$ ipython --no-banner

In [1]: import numpy as np

In [2]: np.set_printoptions(precision=1, suppress=True, linewidth=120)

In [3]: arr = np.array([[-0.1, 0.7, -0.7, -1.2],
   ...:     [-0.4, 0.5, 1.1, -0.4],
   ...:     [-0.9, 1.1, 1.2, 0.6],
   ...:     [-3.2, 1.2, -1.1, -2.1]])

In [4]: print(arr)
[[-0.1  0.7 -0.7 -1.2]
 [-0.4  0.5  1.1 -0.4]
 [-0.9  1.1  1.2  0.6]
 [-3.2  1.2 -1.1 -2.1]]

In [5]: hat = np.triu(np.array([[2, 2, 0, 0], [0, -2, 1, 1], [0, 2, -1, -2], [2, 0, -1, -1]]), 1) + np.eye(4)

In [6]: B = hat @ arr @ np.linalg.inv(hat)

In [7]: print(np.poly(B))
[ 1.   0.5 -7.2  0.8  6.2]

In [8]: print(hat @ arr - arr @ hat)
[[-0.8  1.2  1.5 -2.9]
 [-4.1  3.1 -0.4  0.2]
 [ 6.4 -0.6  1.1  5.5]
 [ 0.   6.4 -1.2 -3.4]]

In [9]: print(round(np.trace(B), 1), np.trace(arr))
-0.5 -0.5

In [10]: print((arr + arr.T) / 2)
[[-0.1  0.1 -0.8 -2.2]
 [ 0.1  0.5  1.1  0.4]
 [-0.8  1.1  1.2 -0.3]
 [-2.2  0.4 -0.3 -2.1]]

In [11]: print(np.trace(arr))
-0.5

In [12]: print((arr - arr.T) / 2)
[[ 0.   0.6  0.1  1. ]
 [-0.6  0.   0.  -0.8]
 [-0.1  0.   0.   0.9]
 [-1.   0.8 -0.9  0. ]]

In [13]: rng = np.random.default_rng(64)

In [14]: labels = rng.permutation(4)

In [15]: print(labels)
[0 3 1 2]

In [16]: B = arr[labels][:, labels]

In [17]: print(np.sort(np.abs(np.linalg.eigvals(B))))
[0.9 1.2 2.1 2.8]

In [18]: print(np.allclose(B, arr))
False

In [19]: print(np.round(np.linalg.det(B), 1), round(float(np.linalg.det(arr[labels])), 1))
6.2 6.2

In [20]: print(np.round(np.trace(B), 1))
-0.5
